$ python -q
>>> import numpy as np
>>> np.set_printoptions(precision=1, suppress=True, linewidth=200, sign=" ")
>>> F = np.load("sample9.npy")
>>> print(F)
[[ 0  0  0  0  1  0  0  0]
 [ 0  0  0  0  0  0  0  1]
 [ 0  0  0  0  0  0  1  0]
 [ 0  1  0  0  0  0  0  0]
 [ 0  0  0  0  0  1  0  0]
 [ 1  0  0  0  0  0  0  0]
 [ 0  0  1  0  0  0  0  0]
 [ 0  0  0  1  0  0  0  0]]
>>> print(np.linalg.matrix_power(F, 2))
[[ 0  0  0  0  0  1  0  0]
 [ 0  0  0  1  0  0  0  0]
 [ 0  0  1  0  0  0  0  0]
 [ 0  0  0  0  0  0  0  1]
 [ 1  0  0  0  0  0  0  0]
 [ 0  0  0  0  1  0  0  0]
 [ 0  0  0  0  0  0  1  0]
 [ 0  1  0  0  0  0  0  0]]
>>> pr = np.eye(8)[2]
>>> for _ in range(3):
...     pr = pr @ F
...     print(pr.round(1))
... 
[ 0.  0.  0.  0.  0.  0.  1.  0.]
[ 0.  0.  1.  0.  0.  0.  0.  0.]
[ 0.  0.  0.  0.  0.  0.  1.  0.]
>>> u = np.array([-6, 1, -7])
>>> print(np.convolve(F[2], u))
[ 0  0  0  0  0  0 -6  1 -7  0]
>>> print(np.correlate(F[2], F[5], "full"))
[ 0  0  0  0  0  0  0  0  0  0  0  0  0  1  0]
>>> print(np.cross(F[2, :3], F[5, :3]))
[ 0  0  0]
>>> print(np.linalg.svd(F, compute_uv=False))
[ 1.  1.  1.  1.  1.  1.  1.  1.]
>>> print(np.linalg.norm(F, axis=0))
[ 1.  1.  1.  1.  1.  1.  1.  1.]
>>> print(F.T @ F)
[[ 1  0  0  0  0  0  0  0]
 [ 0  1  0  0  0  0  0  0]
 [ 0  0  1  0  0  0  0  0]
 [ 0  0  0  1  0  0  0  0]
 [ 0  0  0  0  1  0  0  0]
 [ 0  0  0  0  0  1  0  0]
 [ 0  0  0  0  0  0  1  0]
 [ 0  0  0  0  0  0  0  1]]
>>> print(F @ F.T)
[[ 1  0  0  0  0  0  0  0]
 [ 0  1  0  0  0  0  0  0]
 [ 0  0  1  0  0  0  0  0]
 [ 0  0  0  1  0  0  0  0]
 [ 0  0  0  0  1  0  0  0]
 [ 0  0  0  0  0  1  0  0]
 [ 0  0  0  0  0  0  1  0]
 [ 0  0  0  0  0  0  0  1]]
>>> B = np.array([[1, 1], [1, -1]])
>>> rng = np.random.default_rng(4681)
>>> M = np.kron(B, np.kron(B, B))[rng.permutation(8)][:10]
>>> print(M)
[[ 1 -1 -1  1  1 -1 -1  1]
 [ 1  1 -1 -1 -1 -1  1  1]
 [ 1  1 -1 -1  1  1 -1 -1]
 [ 1 -1  1 -1  1 -1  1 -1]
 [ 1  1  1  1  1  1  1  1]
 [ 1  1  1  1 -1 -1 -1 -1]
 [ 1 -1 -1  1 -1  1  1 -1]
 [ 1 -1  1 -1 -1  1 -1  1]]
>>> def softmax(z):
...     e = np.exp(z - z.max(axis=-1, keepdims=True))
...     return e / e.sum(axis=-1, keepdims=True)
... 
>>> print(np.round(softmax(10 * M[1]), 1) + 0)
[ 0.2  0.2  0.   0.   0.   0.   0.2  0.2]
>>> print(np.round(softmax(M[1] + -3), 1) + 0)
[ 0.2  0.2  0.   0.   0.   0.   0.2  0.2]
>>> print(softmax(M).sum(axis=1))
[ 1.  1.  1.  1.  1.  1.  1.  1.]
>>> S = M @ M.T / np.sqrt(8)
>>> print(softmax(S).round(6).argmax(axis=1))
[ 0  1  2  3  4  5  6  7]
>>> print(np.round(softmax(S), 1) + 0)
[[ 0.7  0.   0.   0.   0.   0.   0.   0. ]
 [ 0.   0.7  0.   0.   0.   0.   0.   0. ]
 [ 0.   0.   0.7  0.   0.   0.   0.   0. ]
 [ 0.   0.   0.   0.7  0.   0.   0.   0. ]
 [ 0.   0.   0.   0.   0.7  0.   0.   0. ]
 [ 0.   0.   0.   0.   0.   0.7  0.   0. ]
 [ 0.   0.   0.   0.   0.   0.   0.7  0. ]
 [ 0.   0.   0.   0.   0.   0.   0.   0.7]]
>>> print(np.round(softmax(S + np.triu(np.full(S.shape, -np.inf), 1)), 1) + 0)
[[ 1.   0.   0.   0.   0.   0.   0.   0. ]
 [ 0.1  0.9  0.   0.   0.   0.   0.   0. ]
 [ 0.1  0.1  0.9  0.   0.   0.   0.   0. ]
 [ 0.1  0.1  0.1  0.8  0.   0.   0.   0. ]
 [ 0.   0.   0.   0.   0.8  0.   0.   0. ]
 [ 0.   0.   0.   0.   0.   0.8  0.   0. ]
 [ 0.   0.   0.   0.   0.   0.   0.7  0. ]
 [ 0.   0.   0.   0.   0.   0.   0.   0.7]]
>>> B = M ** -1
Traceback (most recent call last):
  File "<python-input-27>", line 1, in <module>
    B = M ** -1
        ~~^^~~~
ValueError: Integers to negative integer powers are not allowed.
>>> B = np.linalg.inv(M)
>>> print((np.abs(B) > 1e-9).astype(int))
[[ 1  1  1  1  1  1  1  1]
 [ 1  1  1  1  1  1  1  1]
 [ 1  1  1  1  1  1  1  1]
 [ 1  1  1  1  1  1  1  1]
 [ 1  1  1  1  1  1  1  1]
 [ 1  1  1  1  1  1  1  1]
 [ 1  1  1  1  1  1  1  1]
 [ 1  1  1  1  1  1  1  1]]
>>> print(M @ B)
[[ 1.  0.  0.  0.  0.  0.  0.  0.]
 [ 0.  1.  0.  0.  0.  0.  0.  0.]
 [ 0.  0.  1.  0.  0.  0.  0.  0.]
 [ 0.  0.  0.  1.  0.  0.  0.  0.]
 [ 0.  0.  0.  0.  1.  0.  0.  0.]
 [ 0.  0.  0.  0.  0.  1.  0.  0.]
 [ 0.  0.  0.  0.  0.  0.  1.  0.]
 [ 0.  0.  0.  0.  0.  0.  0.  1.]]
>>> print(np.allclose(B, M.T))
False
>>> print(np.round(np.linalg.cond(M), 1))
1.0
>>> print(np.linalg.inv(B))
[[ 1. -1. -1.  1.  1. -1. -1.  1.]
 [ 1.  1. -1. -1. -1. -1.  1.  1.]
 [ 1.  1. -1. -1.  1.  1. -1. -1.]
 [ 1. -1.  1. -1.  1. -1.  1. -1.]
 [ 1.  1.  1.  1.  1.  1.  1.  1.]
 [ 1.  1.  1.  1. -1. -1. -1. -1.]
 [ 1. -1. -1.  1. -1.  1.  1. -1.]
 [ 1. -1.  1. -1. -1.  1. -1.  1.]]
>>> print(np.round(np.linalg.det(M) * np.linalg.det(B), 1))
1.0
>>> print(B)
[[ 0.1  0.1  0.1  0.1  0.1  0.1  0.1  0.1]
 [-0.1  0.1  0.1 -0.1  0.1  0.1 -0.1 -0.1]
 [-0.1 -0.1 -0.1  0.1  0.1  0.1 -0.1  0.1]
 [ 0.1 -0.1 -0.1 -0.1  0.1  0.1  0.1 -0.1]
 [ 0.1 -0.1  0.1  0.1  0.1 -0.1 -0.1 -0.1]
 [-0.1 -0.1  0.1 -0.1  0.1 -0.1  0.1  0.1]
 [-0.1  0.1 -0.1  0.1  0.1 -0.1  0.1 -0.1]
 [ 0.1  0.1 -0.1 -0.1  0.1 -0.1 -0.1  0.1]]
>>> z = rng.permutation(8)
>>> B = M[:, z] * rng.choice([-1, 1], 8)
>>> print(B)
[[ 1  1 -1 -1  1  1 -1  1]
 [ 1  1 -1  1 -1 -1 -1 -1]
 [ 1 -1 -1 -1  1 -1  1 -1]
 [-1  1 -1 -1 -1 -1  1  1]
 [-1 -1 -1 -1 -1  1 -1 -1]
 [-1  1 -1  1  1  1  1 -1]
 [ 1 -1 -1  1 -1  1  1  1]
 [-1 -1 -1  1  1 -1 -1  1]]
>>> U, _, vt = np.linalg.svd(M.T @ B)
>>> print(np.round(np.linalg.lstsq(M, B)[0], 1) + 0)
[[ 0.  0. -1.  0.  0.  0.  0.  0.]
 [ 0.  0.  0.  0.  0.  0.  0. -1.]
 [-1.  0.  0.  0.  0.  0.  0.  0.]
 [ 0.  0.  0.  0.  0.  1.  0.  0.]
 [ 0.  0.  0. -1.  0.  0.  0.  0.]
 [ 0. -1.  0.  0.  0.  0.  0.  0.]
 [ 0.  0.  0.  0. -1.  0.  0.  0.]
 [ 0.  0.  0.  0.  0.  0. -1.  0.]]
>>> print(U @ vt)
[[ 0.  0. -1.  0.  0.  0.  0.  0.]
 [ 0.  0.  0.  0.  0.  0.  0. -1.]
 [-1.  0.  0.  0.  0.  0.  0.  0.]
 [ 0.  0.  0.  0.  0.  1.  0.  0.]
 [ 0.  0.  0. -1.  0.  0.  0.  0.]
 [ 0. -1.  0.  0.  0.  0.  0.  0.]
 [ 0.  0.  0.  0. -1.  0.  0.  0.]
 [ 0.  0.  0.  0.  0.  0. -1.  0.]]
>>> x0 = np.array([4, 3, 4, 2, 0, 1, 5, 1])
>>> rhs = M @ x0
>>> print(rhs)
[-6  6 -4  6 20  6  4  0]
>>> print(np.linalg.solve(M, rhs + M[:, 7]))
[ 4.  3.  4.  2.  0.  1.  5.  2.]
>>> print(np.linalg.solve(M, M[:, 3]))
[ 0.  0.  0.  1.  0.  0. -0.  0.]
>>> print(np.linalg.solve(M, rhs))
[ 4.  3.  4.  2.  0.  1.  5.  1.]
>>> data = np.load("test16.npy")
>>> print(data)
[[-2  0  0  0  0  0  0  0  0  0  0  0]
 [ 0 -1  0  0  0  0  0  0  0  0  0  0]
 [ 0  0 -2  0  0  0  0  0  0  0  0  0]
 [ 0  0  0  1  0  0  0  0  0  0  0  0]
 [ 0  0  0  0 -1  0  0  0  0  0  0  0]
 [ 0  0  0  0  0  1  0  0  0  0  0  0]
 [ 0  0  0  0  0  0  2  0  0  0  0  0]
 [ 0  0  0  0  0  0  0 -1  0  0  0  0]
 [ 0  0  0  0  0  0  0  0  1  0  0  0]
 [ 0  0  0  0  0  0  0  0  0  2  0  0]
 [ 0  0  0  0  0  0  0  0  0  0  2  0]
 [ 0  0  0  0  0  0  0  0  0  0  0 -1]]
>>> evals, vecs = np.linalg.eigh(data)
>>> print(vecs.T @ vecs)
[[ 1.  0.  0.  0.  0.  0.  0.  0.  0.  0.  0.  0.]
 [ 0.  1.  0.  0.  0.  0.  0.  0.  0.  0.  0.  0.]
 [ 0.  0.  1.  0.  0.  0.  0.  0.  0.  0.  0.  0.]
 [ 0.  0.  0.  1.  0.  0.  0.  0.  0.  0.  0.  0.]
 [ 0.  0.  0.  0.  1.  0.  0.  0.  0.  0.  0.  0.]
 [ 0.  0.  0.  0.  0.  1.  0.  0.  0.  0.  0.  0.]
 [ 0.  0.  0.  0.  0.  0.  1.  0.  0.  0.  0.  0.]
 [ 0.  0.  0.  0.  0.  0.  0.  1.  0.  0.  0.  0.]
 [ 0.  0.  0.  0.  0.  0.  0.  0.  1.  0.  0.  0.]
 [ 0.  0.  0.  0.  0.  0.  0.  0.  0.  1.  0.  0.]
 [ 0.  0.  0.  0.  0.  0.  0.  0.  0.  0.  1.  0.]
 [ 0.  0.  0.  0.  0.  0.  0.  0.  0.  0.  0.  1.]]
>>> print(evals.sum(), np.trace(data))
1.0 1
>>> print(np.linalg.svd(data, compute_uv=False))
[ 2.  2.  2.  2.  2.  1.  1.  1.  1.  1.  1.  1.]
>>> print(np.linalg.eigvalsh(data @ data))
[ 1.  1.  1.  1.  1.  1.  1.  4.  4.  4.  4.  4.]
>>> print(vecs @ np.diag(evals) @ vecs.T)
[[-2.  0.  0.  0.  0.  0.  0.  0.  0.  0.  0.  0.]
 [ 0. -1.  0.  0.  0.  0.  0.  0.  0.  0.  0.  0.]
 [ 0.  0. -2.  0.  0.  0.  0.  0.  0.  0.  0.  0.]
 [ 0.  0.  0.  1.  0.  0.  0.  0.  0.  0.  0.  0.]
 [ 0.  0.  0.  0. -1.  0.  0.  0.  0.  0.  0.  0.]
 [ 0.  0.  0.  0.  0.  1.  0.  0.  0.  0.  0.  0.]
 [ 0.  0.  0.  0.  0.  0.  2.  0.  0.  0.  0.  0.]
 [ 0.  0.  0.  0.  0.  0.  0. -1.  0.  0.  0.  0.]
 [ 0.  0.  0.  0.  0.  0.  0.  0.  1.  0.  0.  0.]
 [ 0.  0.  0.  0.  0.  0.  0.  0.  0.  2.  0.  0.]
 [ 0.  0.  0.  0.  0.  0.  0.  0.  0.  0.  2.  0.]
 [ 0.  0.  0.  0.  0.  0.  0.  0.  0.  0.  0. -1.]]
>>> print(vecs.T @ data @ vecs)
[[-2.  0.  0.  0.  0.  0.  0.  0.  0.  0.  0.  0.]
 [ 0. -2.  0.  0.  0.  0.  0.  0.  0.  0.  0.  0.]
 [ 0.  0. -1.  0.  0.  0.  0.  0.  0.  0.  0.  0.]
 [ 0.  0.  0. -1.  0.  0.  0.  0.  0.  0.  0.  0.]
 [ 0.  0.  0.  0. -1.  0.  0.  0.  0.  0.  0.  0.]
 [ 0.  0.  0.  0.  0. -1.  0.  0.  0.  0.  0.  0.]
 [ 0.  0.  0.  0.  0.  0.  1.  0.  0.  0.  0.  0.]
 [ 0.  0.  0.  0.  0.  0.  0.  1.  0.  0.  0.  0.]
 [ 0.  0.  0.  0.  0.  0.  0.  0.  1.  0.  0.  0.]
 [ 0.  0.  0.  0.  0.  0.  0.  0.  0.  2.  0.  0.]
 [ 0.  0.  0.  0.  0.  0.  0.  0.  0.  0.  2.  0.]
 [ 0.  0.  0.  0.  0.  0.  0.  0.  0.  0.  0.  2.]]
>>> print(np.unique(evals.round(6) + 0, return_counts=True)[1])
[ 2  4  3  3]
>>> B = np.array([[1, 1, 2, 2, 2, 2, 0],
...     [2, 2, 3, 2, 3, 1, 0],
...     [2, 3, 3, 0, 0, 1, 0],
...     [2, 2, 3, 1, 0, 1, 0],
...     [1, 3, 3, 3, 1, 0, 1],
...     [0, 0, 2, 3, 2, 0, 0],
...     [2, 3, 3, 0, 0, 1, 0]])
>>> B[-1] = B[0]
>>> A = B + 0.3 * np.eye(7)
>>> print(A)
[[ 1.3  1.   2.   2.   2.   2.   0. ]
 [ 2.   2.3  3.   2.   3.   1.   0. ]
 [ 2.   3.   3.3  0.   0.   1.   0. ]
 [ 2.   2.   3.   1.3  0.   1.   0. ]
 [ 1.   3.   3.   3.   1.3  0.   1. ]
 [ 0.   0.   2.   3.   2.   0.3  0. ]
 [ 1.   1.   2.   2.   2.   2.   0.3]]
>>> x0 = np.array([1, 2, 1, 2, 0, 2, 1, 0])
>>> print(np.linalg.inv(F))
[[ 0.  0.  0.  0.  0.  1.  0.  0.]
 [ 0.  0.  0.  1.  0.  0.  0.  0.]
 [ 0.  0.  0.  0.  0.  0.  1.  0.]
 [ 0.  0.  0.  0.  0.  0.  0.  1.]
 [ 1.  0.  0.  0.  0.  0.  0.  0.]
 [ 0.  0.  0.  0.  1.  0.  0.  0.]
 [ 0.  0.  1.  0.  0.  0.  0.  0.]
 [ 0.  1.  0.  0.  0.  0.  0.  0.]]
>>> print(F.T @ (F @ x0))
[ 1  2  1  2  0  2  1  0]
>>> print([p for p in range(1, 25) if np.allclose(np.linalg.matrix_power(F, p), np.eye(8))])
[6, 12, 18, 24]
>>> print(8 - np.linalg.matrix_rank(F - np.eye(8), tol=1e-8))
3
>>> print(np.round(np.linalg.norm(x0), 1), np.round(np.linalg.norm(F @ x0), 1))
3.9 3.9
>>> U, sv, vt = np.linalg.svd(A, full_matrices=False)
>>> print(np.cumsum(sv ** 2) / np.sum(sv ** 2))
[ 0.8  0.9  1.   1.   1.   1.   1. ]
>>> print(np.round(U.T @ U, 1) + 0)
[[ 1.  0.  0.  0.  0.  0.  0.]
 [ 0.  1.  0.  0.  0.  0.  0.]
 [ 0.  0.  1.  0.  0.  0.  0.]
 [ 0.  0.  0.  1.  0.  0.  0.]
 [ 0.  0.  0.  0.  1.  0.  0.]
 [ 0.  0.  0.  0.  0.  1.  0.]
 [ 0.  0.  0.  0.  0.  0.  1.]]
>>> print(np.allclose(U * sv @ vt, A))
True
>>> print(round(float(np.sqrt((sv ** 2).sum())), 1), round(np.linalg.norm(A), 1))
12.7 12.7
>>> print((sv > 1e-8).sum())
7
>>> B = np.linalg.inv(A)
>>> print(round(float(np.linalg.cond(A)), 1))
96.2
>>> print(B.round(1) + 0)
[[-1.3  0.8 -1.1  1.4 -0.2 -0.6  0.8]
 [ 2.5 -0.5  0.7 -1.1  0.6 -0.1 -2. ]
 [-1.8  0.1  0.3  0.3 -0.4  0.5  1.4]
 [ 1.5 -0.4 -0.2  0.   0.4  0.  -1.2]
 [-0.6  0.5  0.  -0.2 -0.1  0.   0.5]
 [ 1.  -0.5  0.3 -0.4  0.1 -0.1 -0.2]
 [-4.6  0.8 -1.1  1.4 -0.2 -0.6  4.2]]
>>> print(np.round(A @ B, 1) + 0)
[[ 1.  0.  0.  0.  0.  0.  0.]
 [ 0.  1.  0.  0.  0.  0.  0.]
 [ 0.  0.  1.  0.  0.  0.  0.]
 [ 0.  0.  0.  1.  0.  0.  0.]
 [ 0.  0.  0.  0.  1.  0.  0.]
 [ 0.  0.  0.  0.  0.  1.  0.]
 [ 0.  0.  0.  0.  0.  0.  1.]]
>>> print(np.allclose(B, A.T))
False
>>> w1 = np.array([[4, 3, 0],
...     [4, 4, 5],
...     [5, 2, 5],
...     [1, 2, 0],
...     [0, 3, 3],
...     [4, 1, 0],
...     [0, 2, 3],
...     [4, 4, 3]])
>>> b = np.array([1, 1, 1])
>>> act = np.maximum(F @ w1 + b, 0)
>>> print((act > 0).astype(int))
[[ 1  1  1]
 [ 1  1  1]
 [ 1  1  1]
 [ 1  1  1]
 [ 1  1  1]
 [ 1  1  1]
 [ 1  1  1]
 [ 1  1  1]]
>>> print((act > 0).mean(axis=0))
[ 1.  1.  1.]
>>> cent = np.array([[7, -5], [5, -9], [-5, -4]])
>>> print(act @ cent)
[[  7 -57]
 [ 40 -86]
 [  2 -48]
 [ 30 -94]
 [ 40 -47]
 [ 50 -65]
 [ 27 -81]
 [ 24 -41]]
